% python3 -q
>>> import numpy as np
>>> import numpy.linalg as la
>>> np.set_printoptions(precision=2, suppress=True, linewidth=160)
>>> other = np.array([[-1.4, 0.8, 0.7],
...     [0.8, -0.9, 0.5],
...     [2.7, -0.3, -1.3],
...     [1.2, 2.2, 0.0],
...     [-1.9, 0.0, -0.6],
...     [1.0, -0.4, 0.8]])
>>> C = np.array([[-0.6, 0.0, 1.7, -0.2],
...     [-1.5, 0.5, 0.4, 1.6],
...     [0.1, -0.7, 0.7, -1.8]])
>>> M = other @ C
>>> M
array([[-0.29, -0.09, -1.57,  0.3 ],
       [ 0.92, -0.8 ,  1.35, -2.5 ],
       [-1.3 ,  0.76,  3.56,  1.32],
       [-4.02,  1.1 ,  2.92,  3.28],
       [ 1.08,  0.42, -3.65,  1.46],
       [ 0.08, -0.76,  2.1 , -2.28]])
>>> r = la.matrix_rank(M)
>>> r
np.int64(3)
>>> ns = la.svd(M)[2][r:].T
>>> [int(la.matrix_rank(np.delete(M, i, axis=0))) for i in range(6)]
[3, 3, 3, 3, 3, 3]
>>> print(la.matrix_rank(M.T @ M), la.matrix_rank(M @ M.T))
3 3
>>> ns.shape
(4, 1)
>>> feats = np.array([[2, 0, 0], [0, 2, -1], [0, 0, 1]])
>>> feats
array([[ 2,  0,  0],
       [ 0,  2, -1],
       [ 0,  0,  1]])
>>> (feats - feats.T) / 2
array([[ 0. ,  0. ,  0. ],
       [ 0. ,  0. , -0.5],
       [ 0. ,  0.5,  0. ]])
>>> np.allclose(feats @ feats.T, feats.T @ feats)
False
>>> la.matrix_power(feats, 3)
array([[ 8,  0,  0],
       [ 0,  8, -7],
       [ 0,  0,  1]])
>>> la.matrix_rank(feats - feats[0, 0] * np.eye(3))
np.int64(1)
>>> la.matrix_power(feats - np.diag(np.diag(feats)), 3)
array([[0, 0, 0],
       [0, 0, 0],
       [0, 0, 0]])
>>> w, V = la.eig(feats)
>>> np.sort(la.eigvals(feats.T))
array([1., 2., 2.])
>>> w
array([2., 2., 1.])
>>> np.sort(la.eigvals(feats @ feats))
array([1., 4., 4.])
>>> print(np.sort(la.eigvals(la.inv(feats))))
[0.5 0.5 1. ]
>>> K = np.vander(np.arange(4) - 2, 3, increasing=True)
>>> K
array([[ 1, -2,  4],
       [ 1, -1,  1],
       [ 1,  0,  0],
       [ 1,  1,  1]])
>>> f, g = K[3], K[1]
>>> print(f @ f)
3
>>> pr = (f @ g) / (f @ f) * f
>>> round(la.norm(f + g) ** 2 + la.norm(f - g) ** 2, 2)
np.float64(12.0)
>>> np.outer(f, g)
array([[ 1, -1,  1],
       [ 1, -1,  1],
       [ 1, -1,  1]])
>>> np.round((g - pr) @ f, 2)
np.float64(0.0)
>>> other = np.c_[K[:, :1] @ np.array([[3]]), np.array([1, 3, 1, 2])]
>>> other
array([[3, 1],
       [3, 3],
       [3, 1],
       [3, 2]])
>>> la.matrix_rank(other)
np.int64(2)
>>> la.matrix_rank(np.c_[K, other])
np.int64(4)
>>> la.norm(la.qr(K)[0].T @ other, axis=0) ** 2 / ((other ** 2).sum(axis=0) + 1e-12)
array([1.  , 0.84])
>>> np.round(la.norm(other - K @ la.lstsq(K, other)[0], axis=0), 2) + 0
array([0.  , 1.57])
>>> proj = K @ la.solve(K.T @ K, K.T)
>>> proj
array([[ 0.95,  0.15, -0.15,  0.05],
       [ 0.15,  0.55,  0.45, -0.15],
       [-0.15,  0.45,  0.55,  0.15],
       [ 0.05, -0.15,  0.15,  0.95]])
>>> np.round(la.eigvalsh(proj), 2) + 0
array([0., 1., 1., 1.])
>>> np.diag(proj)
array([0.95, 0.55, 0.55, 0.95])
>>> np.round((np.eye(4) - proj) @ K, 2) + 0
array([[0., 0., 0.],
       [0., 0., 0.],
       [0., 0., 0.],
       [0., 0., 0.]])
>>> rng = np.random.default_rng(19)
>>> A = np.eye(4, dtype=int)[rng.permutation(4)]
>>> A
array([[0, 0, 0, 1],
       [0, 1, 0, 0],
       [1, 0, 0, 0],
       [0, 0, 1, 0]])
>>> W = np.array([[9, 3], [9, 7], [1, 3], [6, 4]])
>>> b = np.array([-8, 6])
>>> act = np.maximum(M @ W + b, 0)
>>> (act > 0).astype(int)
array([[0, 1],
       [0, 0],
       [0, 1],
       [0, 1],
       [1, 1],
       [0, 0]])
>>> C = np.array([[-2, 5], [0, -3]])
>>> W @ C
array([[-18,  36],
       [-18,  24],
       [ -2,  -4],
       [-12,  18]])
>>> (act @ C).round(6).argmax(axis=1)
array([0, 0, 0, 0, 1, 0])
>>> other = np.array([[-3, -1], [-3, 2]])
>>> C = np.array([[0, 0], [3, 0]])
>>> F = np.block([[other, np.array([[-5, -7], [-1, 3]])], [np.zeros((2, 2)), C]])
>>> F
array([[-3., -1., -5., -7.],
       [-3.,  2., -1.,  3.],
       [ 0.,  0.,  0.,  0.],
       [ 0.,  0.,  3.,  0.]])
>>> other = F[0, 0] * F[1:] - np.outer(F[1:, 0], F[0])
>>> print(other)
[[  0.  -9. -12. -30.]
 [  0.   0.   0.   0.]
 [  0.   0.  -9.   0.]]
>>> F[:, 0] / F[0, 0]
array([ 1.,  1., -0., -0.])
>>> la.matrix_rank(other), la.matrix_rank(F)
(np.int64(2), np.int64(3))
>>> np.flatnonzero(~other.round(6).any(axis=1))
array([1])
>>> la.cond(F) > 100
np.True_
>>> [round(float(x), 2) for x in la.svd(F, compute_uv=False)[:3]]
[9.38, 4.82, 2.21]
>>> mat = np.array([[1, 2, 0],
...     [2, 3, 1],
...     [3, 6, 2],
...     [3, 6, 3],
...     [5, 8, 6],
...     [6, 8, 9],
...     [9, 10, 11],
...     [11, 12, 13],
...     [14, 12, 13],
...     [17, 14, 15],
...     [17, 14, 17],
...     [17, 15, 17],
...     [20, 18, 17],
...     [21, 20, 18],
...     [22, 21, 20],
...     [22, 23, 23],
...     [25, 23, 26],
...     [27, 25, 29],
...     [29, 28, 31],
...     [32, 29, 31],
...     [32, 31, 33]])
>>> left, s, Vt = la.svd(mat, full_matrices=False)
>>> print(np.allclose(left * s @ Vt, mat))
True
>>> print(left.shape, s.shape, Vt.shape)
(21, 3) (3,) (3, 3)
>>> np.round(left.T @ left, 2) + 0
array([[1., 0., 0.],
       [0., 1., 0.],
       [0., 0., 1.]])
>>> (s > 1e-8).sum()
np.int64(3)
>>> f = np.array([-2, 0])
>>> np.cross(mat[1, :3], mat[13, :3])
array([ 34, -15, -23])
>>> np.convolve(mat[1], f)
array([-4, -6, -2,  0])
>>> m1 = np.load("run10.npy")
>>> m1
array([[ 0,  1, -1],
       [-1,  0,  0],
       [ 1,  0,  0]])
>>> T = np.stack([m1, 2 * m1, m1[::-1]])
>>> T.sum(axis=0)
array([[ 1,  3, -3],
       [-4,  0,  0],
       [ 3,  1, -1]])
>>> (T @ m1.T).shape
(3, 3, 3)
>>> np.einsum("bij,cij->bc", T, T)
array([[ 4,  8,  1],
       [ 8, 16,  2],
       [ 1,  2,  4]])
>>> la.norm(T, axis=(1, 2))
array([2., 4., 2.])
>>> la.matrix_rank(T.reshape(3, -1))
np.int64(2)
>>> other = K / np.sqrt((K ** 2).mean(axis=1, keepdims=True))
>>> other[1]
array([ 1., -1.,  1.])
>>> print(la.matrix_rank(other) == la.matrix_rank(K))
True
>>> print(la.matrix_rank(K - K.mean(axis=1, keepdims=True)))
2
>>> E = np.load("mat.npy")
>>> E
array([[1.  , 0.5 , 0.25, 0.12, 0.06],
       [0.5 , 1.  , 0.5 , 0.25, 0.12],
       [0.25, 0.5 , 1.  , 0.5 , 0.25],
       [0.12, 0.25, 0.5 , 1.  , 0.5 ],
       [0.06, 0.12, 0.25, 0.5 , 1.  ]])
>>> print(E[2] @ E[3])
1.28
>>> print(np.round(la.norm(E, 1), 2), round(float(la.norm(E, np.inf)), 2))
2.5 2.5
>>> np.round(la.norm(E) ** 2 / la.norm(E, 2) ** 2, 2)
np.float64(1.46)
